$ ipython --no-banner

In [1]: import numpy as np

In [2]: np.set_printoptions(precision=2, suppress=True, linewidth=160)

In [3]: M2 = np.array([[0, -1], [3, -3], [3, 0]])

In [4]: W2 = np.array([[1, 1, 1, 1, 0, 1, 2], [1, 1, 1, 0, 1, 1, 0]])

In [5]: M = M2 @ W2

In [6]: M
Out[6]: 
array([[-1, -1, -1,  0, -1, -1,  0],
       [ 0,  0,  0,  3, -3,  0,  6],
       [ 3,  3,  3,  3,  0,  3,  6]])

In [7]: # columns 0 and 1 are equal

In [8]: np.abs(np.diag(np.linalg.qr(M)[1])) > 1e-9
Out[8]: array([ True, False, False])

In [9]: np.round(M @ np.linalg.pinv(M) @ M, 2) + 0
Out[9]: 
array([[-1., -1., -1.,  0., -1., -1.,  0.],
       [ 0.,  0.,  0.,  3., -3.,  0.,  6.],
       [ 3.,  3.,  3.,  3.,  0.,  3.,  6.]])

In [10]: M2 = M / np.linalg.norm(M, axis=1, keepdims=True)

In [11]: cov = M2 @ M2.T

In [12]: cov
Out[12]: 
array([[ 1.  ,  0.18, -0.6 ],
       [ 0.18,  1.  ,  0.68],
       [-0.6 ,  0.68,  1.  ]])

In [13]: (np.abs(cov) > 0.9).astype(int)
Out[13]: 
array([[1, 0, 0],
       [0, 1, 0],
       [0, 0, 1]])

In [14]: E = np.loadtxt("mat.csv", delimiter=",")

In [15]: E
Out[15]: 
array([[ 7.,  0.,  2.,  0.,  4.,  2.,  6.],
       [ 7.,  0.,  2.,  0.,  4.,  2.,  6.],
       [10.,  7.,  4.,  3., 12., 11.,  8.],
       [10.,  7.,  9.,  5.,  6.,  6.,  9.],
       [ 0.,  0.,  0.,  0.,  0.,  0.,  0.],
       [12., 12.,  5.,  7., 15., 15., 11.],
       [ 6., 14.,  9.,  8., 10., 13.,  5.],
       [12., 15.,  9., 11.,  3., 10., 11.],
       [ 3.,  7.,  2.,  3.,  8.,  9.,  2.],
       [15., 19., 12., 12., 17., 19., 14.],
       [20., 19., 16., 18.,  6., 12., 12.],
       [21., 20., 12., 15., 10., 16., 20.],
       [12., 15.,  4.,  9.,  9., 15., 10.],
       [ 0.,  0.,  0.,  0.,  0.,  0.,  0.],
       [12., 15.,  9., 11.,  3., 10., 11.],
       [ 0.,  0.,  0.,  0.,  0.,  0.,  0.],
       [11., 11., 14., 12.,  5.,  6.,  4.],
       [17.,  9., 10., 11., 10.,  8., 10.],
       [18., 11., 16., 12.,  9.,  8., 10.],
       [ 9.,  8.,  2.,  6.,  1.,  6.,  8.],
       [ 8.,  4.,  7.,  7.,  3.,  2.,  1.],
       [ 0.,  0.,  0.,  0.,  0.,  0.,  0.]])

In [16]: Uu, sv, vt = np.linalg.svd(E)

In [17]: np.argmax(sv[:-1] / (sv[1:] + 1e-6)) + 1
Out[17]: np.int64(6)

In [18]: sv.round(2) + 0
Out[18]: array([113.47,  22.48,  15.7 ,  13.89,   5.85,   2.31,   0.  ])

In [19]: M2 = Uu[:, :6] @ np.diag(sv[:6]) @ vt[:6]

In [20]: round(float(np.abs(E - M2).max()), 2)
Out[20]: 0.0

In [21]: np.linalg.matrix_rank(M2)
Out[21]: np.int64(6)

In [22]: round(np.linalg.norm(E - M2, 2), 2), round(float(sv[6]), 2)
Out[22]: (np.float64(0.0), 0.0)

In [23]: Xs = E - E.mean(axis=0)

In [24]: Uu, sv, vt = np.linalg.svd(Xs, full_matrices=False)

In [25]: np.abs(Uu[:, 0]).argmax()
Out[25]: np.int64(11)

In [26]: np.round(sv ** 2 / (sv ** 2).sum(), 2) + 0
Out[26]: array([0.8 , 0.1 , 0.05, 0.04, 0.01, 0.  , 0.  ])

In [27]: vt[0] * np.sign(vt[0, np.abs(vt[0]).argmax()])
Out[27]: array([0.43, 0.48, 0.33, 0.37, 0.26, 0.38, 0.35])

In [28]: np.round(Xs.mean(axis=0), 2) + 0
Out[28]: array([0., 0., 0., 0., 0., 0., 0.])

In [29]: np.linalg.matrix_rank(Xs)
Out[29]: np.int64(6)

In [30]: sv.round(2) + 0
Out[30]: array([62.89, 22.42, 15.25, 13.85,  5.84,  2.14,  0.  ])

In [31]: np.abs(vt[0]).argmax()
Out[31]: np.int64(1)

In [32]: z = E[:, 6] > np.median(E[:, 6])

In [33]: r0 = E[z].mean(axis=0) - E[~z].mean(axis=0)

In [34]: np.argsort(-np.abs(r0).round(6), kind="stable")
Out[34]: array([1, 0, 6, 3, 5, 2, 4])

In [35]: cov = np.cov(E, rowvar=False)

In [36]: np.argwhere(np.triu(np.abs(np.corrcoef(E.T)) > 0.8, 1))
Out[36]: 
array([[0, 1],
       [0, 2],
       [0, 3],
       [0, 6],
       [1, 3],
       [1, 5],
       [1, 6],
       [2, 3],
       [4, 5],
       [5, 6]])

In [37]: round(np.corrcoef(E[:, 4], E[:, 5])[0, 1], 2)
Out[37]: np.float64(0.84)

In [38]: F = np.load("data.npy")

In [39]: F
Out[39]: 
array([[-1, -2, -1, -2],
       [-2,  2, -2,  2],
       [-1, -2, -1, -2],
       [-2,  2, -2,  2]])

In [40]: # column 2 repeats column 0

In [41]: M2 = F / np.sqrt((F ** 2).mean(axis=1, keepdims=True))

In [42]: np.linalg.matrix_rank(M2) == np.linalg.matrix_rank(F)
Out[42]: np.True_

In [43]: np.linalg.matrix_rank(F - F.mean(axis=1, keepdims=True))
Out[43]: np.int64(1)

In [44]: F - F.mean(axis=1, keepdims=True)
Out[44]: 
array([[ 0.5, -0.5,  0.5, -0.5],
       [-2. ,  2. , -2. ,  2. ],
       [ 0.5, -0.5,  0.5, -0.5],
       [-2. ,  2. , -2. ,  2. ]])

In [45]: M2[1]
Out[45]: array([-1.,  1., -1.,  1.])

In [46]: np.linalg.matrix_rank(F, rtol=0.1)
Out[46]: np.int64(2)

In [47]: round(float(np.linalg.norm(F, 2) / np.linalg.norm(F)), 2)
Out[47]: 0.83

In [48]: np.argsort(-np.linalg.norm(F, axis=0).round(6), kind="stable")[:3]
Out[48]: array([1, 3, 0])

In [49]: data = np.loadtxt("arr.csv", delimiter=",")

In [50]: data
Out[50]: 
array([[ 1.,  0.,  0.,  0.,  0.],
       [ 0.,  0.,  0.,  0., -2.],
       [ 0.,  0., -3.,  0.,  0.],
       [ 0.,  1.,  0.,  0.,  0.],
       [ 0.,  0.,  0., -2.,  0.]])

In [51]: # 3 blocks once reordered

In [52]: np.linalg.svd(data, compute_uv=False)
Out[52]: array([3., 2., 2., 1., 1.])

In [53]: np.abs(data).max()
Out[53]: np.float64(3.0)

In [54]: data.sum(axis=0)
Out[54]: array([ 1.,  1., -3., -2., -2.])

In [55]: round(np.linalg.norm(data), 2)
Out[55]: np.float64(4.36)

In [56]: np.count_nonzero(data)
Out[56]: np.int64(5)

In [57]: data - data[0]
Out[57]: 
array([[ 0.,  0.,  0.,  0.,  0.],
       [-1.,  0.,  0.,  0., -2.],
       [-1.,  0., -3.,  0.,  0.],
       [-1.,  1.,  0.,  0.,  0.],
       [-1.,  0.,  0., -2.,  0.]])

In [58]: np.unravel_index(np.abs(data).argmax(), data.shape)
Out[58]: (np.int64(2), np.int64(2))

In [59]: rng = np.random.default_rng(20567)

In [60]: z = rng.permutation(5)

In [61]: z
Out[61]: array([3, 0, 1, 4, 2])

In [62]: M2 = data[z][:, z]

In [63]: np.allclose(M2, data)
Out[63]: False

In [64]: round(float(np.linalg.det(M2)), 2), round(np.linalg.det(data[z]), 2)
Out[64]: (-12.0, np.float64(-12.0))

In [65]: np.trace(M2)
Out[65]: np.float64(-2.0)

In [66]: np.sort(np.abs(np.linalg.eigvals(M2)))
Out[66]: array([1.  , 1.59, 1.59, 1.59, 3.  ])

In [67]: M2
Out[67]: 
array([[ 0.,  0.,  1.,  0.,  0.],
       [ 0.,  1.,  0.,  0.,  0.],
       [ 0.,  0.,  0., -2.,  0.],
       [-2.,  0.,  0.,  0.,  0.],
       [ 0.,  0.,  0.,  0., -3.]])

In [68]: (data - data.T) / 2
Out[68]: 
array([[ 0. ,  0. ,  0. ,  0. ,  0. ],
       [ 0. ,  0. ,  0. , -0.5, -1. ],
       [ 0. ,  0. ,  0. ,  0. ,  0. ],
       [ 0. ,  0.5,  0. ,  0. ,  1. ],
       [ 0. ,  1. ,  0. , -1. ,  0. ]])

In [69]: np.linalg.matrix_power(data, 3)
Out[69]: 
array([[  1.,   0.,   0.,   0.,   0.],
       [  0.,   4.,   0.,   0.,   0.],
       [  0.,   0., -27.,   0.,   0.],
       [  0.,   0.,   0.,   4.,   0.],
       [  0.,   0.,   0.,   0.,   4.]])

In [70]: (data + data.T) / 2
Out[70]: 
array([[ 1. ,  0. ,  0. ,  0. ,  0. ],
       [ 0. ,  0. ,  0. ,  0.5, -1. ],
       [ 0. ,  0. , -3. ,  0. ,  0. ],
       [ 0. ,  0.5,  0. ,  0. , -1. ],
       [ 0. , -1. ,  0. , -1. ,  0. ]])

In [71]: np.allclose(data @ data.T, data.T @ data)
Out[71]: False

In [72]: round(float(np.abs(np.linalg.eigvals(data)).max()), 2)
Out[72]: 3.0

In [73]: W2 = np.array([[-0.1, -0.8, 0.8]])

In [74]: feats = np.array([[-1],
    ...:     [1],
    ...:     [-2],
    ...:     [0],
    ...:     [0],
    ...:     [-1],
    ...:     [1],
    ...:     [1],
    ...:     [-2],
    ...:     [-2],
    ...:     [-2],
    ...:     [1],
    ...:     [-1],
    ...:     [-2],
    ...:     [2],
    ...:     [2],
    ...:     [-1],
    ...:     [-1],
    ...:     [0],
    ...:     [-1],
    ...:     [-1],
    ...:     [2],
    ...:     [1],
    ...:     [-2],
    ...:     [-1],
    ...:     [0]]) @ W2 + 0.05 * rng.normal(size=(26, 3))

In [75]: feats.round(2) + 0
Out[75]: 
array([[ 0.1 ,  0.91, -0.83],
       [-0.07, -0.79,  0.78],
       [ 0.23,  1.54, -1.62],
       [-0.05,  0.02, -0.04],
       [ 0.12,  0.  ,  0.01],
       [ 0.11,  0.76, -0.85],
       [ 0.  , -0.74,  0.86],
       [-0.13, -0.83,  0.78],
       [ 0.14,  1.63, -1.59],
       [ 0.2 ,  1.55, -1.6 ],
       [ 0.13,  1.67, -1.53],
       [-0.11, -0.81,  0.77],
       [ 0.13,  0.77, -0.85],
       [ 0.18,  1.65, -1.6 ],
       [-0.22, -1.5 ,  1.53],
       [-0.18, -1.57,  1.48],
       [ 0.03,  0.84, -0.9 ],
       [ 0.12,  0.84, -0.76],
       [ 0.04,  0.1 , -0.02],
       [ 0.13,  0.77, -0.8 ],
       [ 0.13,  0.75, -0.8 ],
       [-0.17, -1.57,  1.52],
       [-0.03, -0.83,  0.7 ],
       [ 0.19,  1.63, -1.62],
       [ 0.12,  0.84, -0.87],
       [-0.08, -0.03,  0.04]])

In [76]: vec = np.array([2, -3, 1])

In [77]: a = np.maximum(feats @ vec, 0)

In [78]: np.maximum(feats @ (3 * vec), 0)
Out[78]: 
array([ 0.  ,  9.03,  0.  ,  0.  ,  0.73,  0.  ,  9.2 ,  9.01,  0.  ,  0.  ,  0.  ,  8.93,  0.  ,  0.  , 16.73, 17.46,  0.  ,  0.  ,  0.  ,  0.  ,  0.  ,
       17.63,  9.4 ,  0.  ,  0.  ,  0.  ])

In [79]: np.tanh(feats @ vec)
Out[79]: 
array([-1.  ,  1.  , -1.  , -0.19,  0.24, -0.99,  1.  ,  1.  , -1.  , -1.  , -1.  ,  0.99, -0.99, -1.  ,  1.  ,  1.  , -1.  , -1.  , -0.24, -0.99, -0.99,
        1.  ,  1.  , -1.  , -1.  , -0.03])

In [80]: np.flatnonzero(a > 1e-9)
Out[80]: array([ 1,  4,  6,  7, 11, 14, 15, 21, 22])

In [81]: np.round(feats * (a > 1e-9)[:, None], 2) + 0
Out[81]: 
array([[ 0.  ,  0.  ,  0.  ],
       [-0.07, -0.79,  0.78],
       [ 0.  ,  0.  ,  0.  ],
       [ 0.  ,  0.  ,  0.  ],
       [ 0.12,  0.  ,  0.01],
       [ 0.  ,  0.  ,  0.  ],
       [ 0.  , -0.74,  0.86],
       [-0.13, -0.83,  0.78],
       [ 0.  ,  0.  ,  0.  ],
       [ 0.  ,  0.  ,  0.  ],
       [ 0.  ,  0.  ,  0.  ],
       [-0.11, -0.81,  0.77],
       [ 0.  ,  0.  ,  0.  ],
       [ 0.  ,  0.  ,  0.  ],
       [-0.22, -1.5 ,  1.53],
       [-0.18, -1.57,  1.48],
       [ 0.  ,  0.  ,  0.  ],
       [ 0.  ,  0.  ,  0.  ],
       [ 0.  ,  0.  ,  0.  ],
       [ 0.  ,  0.  ,  0.  ],
       [ 0.  ,  0.  ,  0.  ],
       [-0.17, -1.57,  1.52],
       [-0.03, -0.83,  0.7 ],
       [ 0.  ,  0.  ,  0.  ],
       [ 0.  ,  0.  ,  0.  ],
       [ 0.  ,  0.  ,  0.  ]])

In [82]: W2 = feats[[3, 15]].astype(float)

In [83]: for _ in range(6):
    ...:     z = np.linalg.norm(feats[:, None] - W2, axis=-1).argmin(axis=1)
    ...:     W2 = np.array([feats[z == j].mean(axis=0) for j in range(2)])
    ...: 

In [84]: z
Out[84]: array([0, 1, 0, 0, 0, 0, 1, 1, 0, 0, 0, 1, 0, 0, 1, 1, 0, 0, 0, 0, 0, 1, 1, 0, 0, 0])

In [85]: W2[1] - W2[0]
Out[85]: array([-0.22, -1.98,  1.95])

In [86]: vec = np.array([-2, -1, 2])

In [87]: target = feats @ vec

In [88]: coef, lr = np.zeros(3), 1 / np.linalg.norm(feats, 2) ** 2

In [89]: for i in range(25):
    ...:     coef -= lr * feats.T @ (feats @ coef - target)
    ...:     if i % 5 == 0: print(i, round(np.linalg.norm(feats @ coef - target), 2))
    ...: 
0 0.49
5 0.49
10 0.49
15 0.49
20 0.48

In [90]: coef
Out[90]: array([-0.23, -1.59,  1.61])

In [91]: round(np.linalg.cond(feats), 2)
Out[91]: np.float64(33.56)

In [92]: Q, evecs = np.linalg.qr(feats[:, :1])[0], np.linalg.qr(feats[:, 1:])[0]

In [93]: sv = np.linalg.svd(Q.T @ evecs, compute_uv=False)

In [94]: round(np.linalg.norm(Q @ Q.T - evecs @ evecs.T, 2), 2)
Out[94]: np.float64(1.0)

In [95]: np.degrees(np.arccos(sv.clip(0, 1)))
Out[95]: array([20.79])

In [96]: sv
Out[96]: array([0.93])

In [97]: (sv > 0.9).sum()
Out[97]: np.int64(1)

In [98]: arr = np.loadtxt("case14.csv", delimiter=",")

In [99]: arr
Out[99]: 
array([[0., 0., 1., 3.],
       [0., 3., 0., 2.],
       [0., 0., 1., 3.],
       [0., 0., 0., 2.]])

In [100]: # rows 0 and 2 are equal

In [101]: Uu, sv, vt = np.linalg.svd(arr, full_matrices=False)

In [102]: np.round(Uu.T @ arr @ vt.T, 2) + 0
Out[102]: 
array([[5.4 , 0.  , 0.  , 0.  ],
       [0.  , 2.75, 0.  , 0.  ],
       [0.  , 0.  , 0.57, 0.  ],
       [0.  , 0.  , 0.  , 0.  ]])

In [103]: sv / sv[0]
Out[103]: array([1.  , 0.51, 0.11, 0.  ])

In [104]: np.allclose(Uu * sv @ vt, arr)
Out[104]: True

In [105]: np.round(np.sqrt((sv ** 2).sum()), 2), round(np.linalg.norm(arr), 2)
Out[105]: (np.float64(6.08), np.float64(6.08))
